$ python3 -q
>>> import numpy as np
>>> import numpy.linalg as la
>>> np.set_printoptions(precision=1, suppress=True, linewidth=200, floatmode="fixed")
>>> def rnd(a):
...     return np.round(a, 1) + 0
... 
>>> X = np.array([[0, 3, 1, 0, 2, 3],
...     [3, 3, 3, 2, 0, 1],
...     [2, 3, 3, 2, 1, 1],
...     [1, 2, 2, 3, 3, 3],
...     [2, 3, 0, 0, 3, 1],
...     [0, 0, 2, 0, 3, 3],
...     [0, 1, 2, 1, 3, 0],
...     [2, 0, 1, 2, 2, 1],
...     [3, 2, 0, 2, 1, 2]])
>>> X[:, 5] = 5 * X[:, 2]
>>> print(X)
[[ 0  3  1  0  2  5]
 [ 3  3  3  2  0 15]
 [ 2  3  3  2  1 15]
 [ 1  2  2  3  3 10]
 [ 2  3  0  0  3  0]
 [ 0  0  2  0  3 10]
 [ 0  1  2  1  3 10]
 [ 2  0  1  2  2  5]
 [ 3  2  0  2  1  0]]
>>> def softmax(z):
...     e = np.exp(z - z.max(axis=-1, keepdims=True))
...     return e / e.sum(axis=-1, keepdims=True)
... 
>>> print(rnd(softmax(X).sum(axis=1)))
[1.0 1.0 1.0 1.0 1.0 1.0 1.0 1.0 1.0]
>>> scores = X @ X.T / np.sqrt(6)
>>> print(softmax(scores).round(6).argmax(axis=1))
[2 1 1 2 4 2 2 1 1]
>>> print(rnd(softmax(scores)[7] @ X))
[ 2.5  3.0  3.0  2.0  0.5 15.0]
>>> U, s, vt = la.svd(X)
>>> vecs = vt[:(s > 1e-8).sum()]
>>> rng = np.random.default_rng(231405)
>>> x = X[8] + 3 * X[2] + rng.integers(2) * np.eye(6)[3]
>>> print(x)
[ 9.0 11.0  9.0  8.0  4.0 45.0]
>>> print(rnd(np.diag(vecs.T @ vecs)))
[1.0 1.0 0.0 1.0 1.0 1.0]
>>> print(np.argsort(-la.norm(X, axis=0).round(6), kind="stable")[:3])
[5 4 1]
>>> print(la.cond(X) > 100)
True
>>> W0 = np.load("x.npy")
>>> print(W0)
[[ 2.4  0.4 -0.1  0.0 -0.1  0.4  0.0  0.2 -0.3  0.0]
 [ 0.4  2.0  0.2  0.2 -0.2 -0.2 -0.1  0.5  0.2  0.5]
 [-0.1  0.2  2.3  0.6 -0.1 -0.1 -0.4 -0.2 -0.3 -0.3]
 [ 0.0  0.2  0.6  2.1  0.5  0.3  0.1 -0.1 -0.1  0.3]
 [-0.1 -0.2 -0.1  0.5  2.1  0.4  0.3 -0.1  0.6 -0.1]
 [ 0.4 -0.2 -0.1  0.3  0.4  1.6  0.4  0.1 -0.2 -0.4]
 [ 0.0 -0.1 -0.4  0.1  0.3  0.4  1.7  0.4 -0.1 -0.1]
 [ 0.2  0.5 -0.2 -0.1 -0.1  0.1  0.4  1.8  0.1  0.0]
 [-0.3  0.2 -0.3 -0.1  0.6 -0.2 -0.1  0.1  2.0  0.2]
 [ 0.0  0.5 -0.3  0.3 -0.1 -0.4 -0.1  0.0  0.2  2.1]]
>>> # equal to its transpose
>>> x = np.array([5, 6, 7, -7, 5, -1, 8, 1, -4, 2])
>>> rhs = W0 @ x
>>> print(rnd(rhs))
[14.2 13.1  9.4 -5.4  3.9  1.7 11.2  7.3 -6.8  1.3]
>>> print(rnd(la.solve(W0, rhs + W0[:, 6])))
[ 5.0  6.0  7.0 -7.0  5.0 -1.0  9.0  1.0 -4.0  2.0]
>>> print(rnd(la.solve(W0, rhs)))
[ 5.0  6.0  7.0 -7.0  5.0 -1.0  8.0  1.0 -4.0  2.0]
>>> data = np.loadtxt("m.csv", delimiter=",")
>>> print(data)
[[ 2.2 -5.0 -2.6  5.8]
 [ 1.9 -5.2 -1.8  6.0]
 [ 1.6 -5.0 -1.3  6.1]
 [ 2.0 -4.8 -2.0  6.3]
 [ 2.3 -4.6 -2.3  6.2]
 [ 1.8 -4.7 -1.6  6.0]
 [ 1.8 -4.1 -2.3  5.9]
 [ 2.1 -4.5 -1.5  5.9]
 [-4.6 -3.4 -8.6  1.0]
 [-4.9 -3.7 -8.7  1.1]
 [-5.2 -3.9 -8.8  0.7]
 [-4.2 -4.4 -9.2  0.7]
 [-5.0 -3.9 -8.8  1.2]
 [-4.8 -4.0 -9.1  0.9]
 [-5.2 -3.8 -9.1  0.9]
 [-5.6 -4.0 -8.8  1.4]
 [-8.2  6.4 -3.4 -7.2]
 [-7.6  6.7 -4.3 -8.2]
 [-7.4  7.4 -3.8 -7.8]
 [-7.6  7.1 -4.0 -7.9]
 [-8.0  6.7 -3.8 -8.2]
 [-7.8  7.4 -3.9 -7.7]
 [-7.5  6.8 -4.2 -7.8]
 [-7.9  7.2 -3.9 -8.2]]
>>> Z = data[[13, 21]].astype(float)
>>> for _ in range(3):
...     labels = la.norm(data[:, None] - Z, axis=-1).argmin(axis=1)
...     Z = np.array([data[labels == j].mean(axis=0) for j in range(2)])
... 
>>> print(labels)
[0 0 0 0 0 0 0 0 0 0 0 0 0 0 0 0 1 1 1 1 1 1 1 1]
>>> print(rnd(Z[1] - Z[0]))
[ -6.3  11.3   1.5 -11.4]
>>> print(rnd(Z))
[[-1.5 -4.3 -5.4  3.5]
 [-7.7  7.0 -3.9 -7.9]]
>>> print(np.abs(Z[1] - Z[0]).argmax())
3
>>> print(np.bincount(labels))
[16  8]
